$ python3 -q
>>> import numpy as np
>>> np.set_printoptions(precision=1, suppress=True, linewidth=160, sign=" ")
>>> rnd = lambda a: np.round(a, 1) + 0
>>> A = np.load("mat.npy")
>>> A
array([[-1,  0,  0,  0,  0,  0,  0,  0,  0,  0],
       [-1, -2,  0,  0,  0,  0,  0,  0,  0,  0],
       [ 0, -3,  2,  0,  0,  0,  0,  0,  0,  0],
       [ 2,  0,  1,  1,  0,  0,  0,  0,  0,  0],
       [-2,  1, -1,  1, -1,  0,  0,  0,  0,  0],
       [ 1, -1,  3,  3,  0,  1,  0,  0,  0,  0],
       [-1,  2,  1,  3, -3, -1,  0,  0,  0,  0],
       [ 3,  1, -3,  1,  3, -2,  0,  0,  0,  0],
       [ 0, -1, -1, -1, -1,  1, -1, -2,  0,  0],
       [ 0,  2, -1, -3,  0, -1,  3, -3, -2, -3]])
>>> # rows and columns are dependent
>>> C2 = A.T @ A
>>> np.allclose(C2, C2.T)
True
>>> np.linalg.matrix_rank(C2)
np.int64(8)
>>> C2
array([[ 21,   0,  -3,   3,  14,  -4,   0,   0,   0,   0],
       [  0,  25, -12,   0,  -3,  -8,   7,  -4,  -4,  -6],
       [ -3, -12,  27,  13, -10,   8,  -2,   5,   2,   3],
       [  3,   0,  13,  31,  -6,   0,  -8,  11,   6,   9],
       [ 14,  -3, -10,  -6,  20,  -4,   1,   2,   0,   0],
       [ -4,  -8,   8,   0,  -4,   8,  -4,   1,   2,   3],
       [  0,   7,  -2,  -8,   1,  -4,  10,  -7,  -6,  -9],
       [  0,  -4,   5,  11,   2,   1,  -7,  13,   6,   9],
       [  0,  -4,   2,   6,   0,   2,  -6,   6,   4,   6],
       [  0,  -6,   3,   9,   0,   3,  -9,   9,   6,   9]])
>>> rnd(A @ np.linalg.pinv(A) @ A)
array([[-1.,  0.,  0.,  0.,  0.,  0.,  0.,  0.,  0.,  0.],
       [-1., -2.,  0.,  0.,  0.,  0.,  0.,  0.,  0.,  0.],
       [ 0., -3.,  2.,  0.,  0.,  0.,  0.,  0.,  0.,  0.],
       [ 2.,  0.,  1.,  1.,  0.,  0.,  0.,  0.,  0.,  0.],
       [-2.,  1., -1.,  1., -1.,  0.,  0.,  0.,  0.,  0.],
       [ 1., -1.,  3.,  3.,  0.,  1.,  0.,  0.,  0.,  0.],
       [-1.,  2.,  1.,  3., -3., -1.,  0.,  0.,  0.,  0.],
       [ 3.,  1., -3.,  1.,  3., -2.,  0.,  0.,  0.,  0.],
       [ 0., -1., -1., -1., -1.,  1., -1., -2.,  0.,  0.],
       [ 0.,  2., -1., -3.,  0., -1.,  3., -3., -2., -3.]])
>>> rnd(np.trace(np.linalg.pinv(A) @ A))
np.float64(8.0)
>>> np.linalg.lstsq(A[:-1].T, A[-1])[2]
np.int32(7)
>>> K = np.loadtxt("test12.csv", delimiter=",")
>>> K
array([[ 1. ,  0.7,  0.5,  0.3],
       [ 0.7,  1. ,  0.7,  0.5],
       [ 0.5,  0.7,  1. ,  0.7],
       [ 0.3,  0.5,  0.7,  1. ]])
>>> # equal to its transpose
>>> evals, vecs = np.linalg.eig(K)
>>> rnd(np.sort(np.linalg.eigvals(np.linalg.inv(K))))
array([ 0.4,  1.3,  3.5,  4.6])
>>> Lm = np.linalg.cholesky(K)
>>> np.linalg.eigvalsh(K).min() > 0
np.True_
>>> J = np.load("data.npy")
>>> J
array([[ 3., -2.,  0.,  0.,  0.,  0.],
       [-1.,  0.,  0.,  0.,  0.,  0.],
       [ 2.,  1.,  3.,  0.,  0.,  0.],
       [ 0.,  0.,  0.,  3.,  3.,  2.],
       [ 0.,  0.,  0., -1.,  1.,  2.],
       [ 0.,  0.,  0., -3.,  1., -1.]])
>>> other = J / np.sqrt((J ** 2).mean(axis=1, keepdims=True))
>>> np.linalg.matrix_rank(other) == np.linalg.matrix_rank(J)
np.True_
>>> Q, r_ = np.linalg.qr(J)
>>> rnd(np.abs(np.diag(r_)))
array([ 3.7,  2. ,  0.8,  4.4,  3.1,  1.9])
>>> rnd(Q.T @ Q)
array([[ 1.,  0.,  0.,  0.,  0.,  0.],
       [ 0.,  1.,  0.,  0.,  0.,  0.],
       [ 0.,  0.,  1.,  0.,  0.,  0.],
       [ 0.,  0.,  0.,  1.,  0.,  0.],
       [ 0.,  0.,  0.,  0.,  1.,  0.],
       [ 0.,  0.,  0.,  0.,  0.,  1.]])
>>> rnd(abs(r_[0, 0])), rnd(np.linalg.norm(J[:, 0]))
(np.float64(3.7), np.float64(3.7))
>>> rnd(Q)
array([[-0.8, -0.6,  0.1,  0. ,  0. ,  0. ],
       [ 0.3, -0.1,  1. ,  0. ,  0. ,  0. ],
       [-0.5,  0.8,  0.3,  0. ,  0. ,  0. ],
       [ 0. ,  0. ,  0. , -0.7, -0.7,  0.1],
       [ 0. ,  0. ,  0. ,  0.2, -0.4, -0.9],
       [ 0. ,  0. ,  0. ,  0.7, -0.6,  0.4]])
>>> A[9] @ A[4]
np.int64(0)
>>> rnd(np.linalg.norm(A[9], 1)), rnd(np.linalg.norm(A[9], np.inf))
(np.float64(18.0), np.float64(3.0))
>>> rnd(np.linalg.norm(A, 2))
np.float64(7.9)
>>> rnd(np.linalg.norm(A, axis=1))
array([ 1. ,  2.2,  3.6,  2.4,  2.8,  4.6,  5. ,  5.7,  3.2,  6.8])
>>> rnd(np.linalg.norm(A, axis=0))
array([ 4.6,  5. ,  5.2,  5.6,  4.5,  2.8,  3.2,  3.6,  2. ,  3. ])
>>> rnd(np.linalg.norm(A) ** 2 / np.linalg.norm(A, 2) ** 2)
np.float64(2.7)
>>> rnd(np.linalg.norm(A, "nuc"))
np.float64(31.2)
>>> np.linalg.norm(A, axis=1).argmax()
np.int64(9)
>>> vec = np.array([1, 3, 3, 3, 1, -3])
>>> rhs = J @ vec
>>> b, lr = np.zeros(6), 1 / np.linalg.norm(J, 2) ** 2
>>> for i in range(150):
...     b -= lr * J.T @ (J @ b - rhs)
...     if i % 50 == 0: print(i, round(np.linalg.norm(J @ b - rhs), 1))
... 
0 10.4
50 0.3
100 0.2
>>> rnd(b)
array([ 0.9,  2.8,  3.2,  3. ,  1. , -3. ])
>>> rnd(np.linalg.cond(J))
np.float64(11.3)
>>> M = np.load("sample9.npy")
>>> M
array([[-0.9, -2. , -1. ,  0. ,  1. ,  1. ,  1. , -2. ,  1. ,  2. , -2. ],
       [-1. ,  2.1, -1. ,  0. ,  2. ,  0. ,  1. ,  1. ,  2. , -2. , -1. ],
       [-1. , -2. , -1.9,  1. ,  1. , -2. , -1. ,  1. , -2. ,  2. , -1. ],
       [-1. , -2. ,  2. , -0.9, -1. , -2. ,  0. ,  2. , -1. ,  0. ,  1. ],
       [ 0. ,  2. ,  1. , -1. ,  0.1,  2. ,  0. ,  1. , -2. , -2. , -1. ],
       [ 1. ,  0. , -1. ,  2. , -1. , -1.9,  1. ,  2. , -2. ,  0. , -2. ],
       [-1. ,  0. ,  2. , -1. ,  1. ,  0. , -1.9,  2. ,  2. ,  2. ,  1. ],
       [-2. ,  2. ,  2. ,  0. ,  2. ,  2. , -1. , -0.9,  2. ,  0. ,  2. ],
       [-1. ,  2. , -2. , -2. ,  0. , -2. , -1. , -2. , -0.9, -1. ,  0. ],
       [ 1. , -1. ,  1. , -1. ,  2. , -1. , -2. , -1. ,  2. ,  2.1, -2. ],
       [-1. , -2. , -1. ,  0. ,  1. ,  1. ,  1. , -2. ,  1. ,  2. , -1.9]])
>>> ang = np.radians(90)
>>> r_ = np.eye(11)
>>> r_[8, 8] = r_[3, 3] = np.cos(ang)
>>> r_[8, 3], r_[3, 8] = -np.sin(ang), np.sin(ang)
>>> rnd(r_)
array([[ 1.,  0.,  0.,  0.,  0.,  0.,  0.,  0.,  0.,  0.,  0.],
       [ 0.,  1.,  0.,  0.,  0.,  0.,  0.,  0.,  0.,  0.,  0.],
       [ 0.,  0.,  1.,  0.,  0.,  0.,  0.,  0.,  0.,  0.,  0.],
       [ 0.,  0.,  0.,  0.,  0.,  0.,  0.,  0.,  1.,  0.,  0.],
       [ 0.,  0.,  0.,  0.,  1.,  0.,  0.,  0.,  0.,  0.,  0.],
       [ 0.,  0.,  0.,  0.,  0.,  1.,  0.,  0.,  0.,  0.,  0.],
       [ 0.,  0.,  0.,  0.,  0.,  0.,  1.,  0.,  0.,  0.,  0.],
       [ 0.,  0.,  0.,  0.,  0.,  0.,  0.,  1.,  0.,  0.,  0.],
       [ 0.,  0.,  0., -1.,  0.,  0.,  0.,  0.,  0.,  0.,  0.],
       [ 0.,  0.,  0.,  0.,  0.,  0.,  0.,  0.,  0.,  1.,  0.],
       [ 0.,  0.,  0.,  0.,  0.,  0.,  0.,  0.,  0.,  0.,  1.]])
>>> other = M @ r_.T
>>> rnd(np.linalg.det(r_)), np.trace(r_)
(np.float64(1.0), np.float64(9.0))
>>> np.allclose(M @ M.T, other @ other.T)
True
>>> W1 = np.array([[2, 3, 1],
...     [-3, -2, 3],
...     [-1, -1, 3],
...     [0, -3, 3],
...     [-3, 2, 0],
...     [2, 0, -3],
...     [-3, 3, -1],
...     [3, 1, 0],
...     [1, 0, 0],
...     [0, -3, 3],
...     [-3, -3, -2]])
>>> b = np.array([1, -3, 2])
>>> H = np.maximum(M @ W1 + b, 0)
>>> (H > 0).astype(int)
array([[ 1,  1,  0],
       [ 0,  1,  0],
       [ 1,  0,  1],
       [ 1,  0,  1],
       [ 1,  1,  0],
       [ 1,  1,  1],
       [ 1,  0,  1],
       [ 0,  0,  1],
       [ 0,  0,  0],
       [ 1,  1,  1],
       [ 1,  1,  0]])
>>> rnd(H)
array([[  3.2,   2.3,   0. ],
       [  0. ,   7.8,   0. ],
       [  6.9,   0. ,   7.3],
       [  4. ,   0. ,   2.3],
       [  1.7,   5.2,   0. ],
       [ 10.2,   4. ,  14.7],
       [  4.7,   0. ,   9.9],
       [  0. ,   0. ,   3. ],
       [  0. ,   0. ,   0. ],
       [  8. ,   0.7,  15.3],
       [  2.7,   1.7,   0. ]])
>>> rnd((H > 0).mean(axis=0))
array([ 0.7,  0.5,  0.5])
>>> np.linalg.matrix_rank(H)
np.int64(3)
>>> C = np.array([[3, 0, 0], [2, 0, 0], [3, 3, 2]])
>>> W1 @ C
array([[ 15,   3,   2],
       [ -4,   9,   6],
       [  4,   9,   6],
       [  3,   9,   6],
       [ -5,   0,   0],
       [ -3,  -9,  -6],
       [ -6,  -3,  -2],
       [ 11,   0,   0],
       [  3,   0,   0],
       [  3,   9,   6],
       [-21,  -6,  -4]])
>>> (H @ C).round(6).argmax(axis=1)
array([ 0,  0,  0,  0,  0,  0,  0,  0,  0,  0,  0])
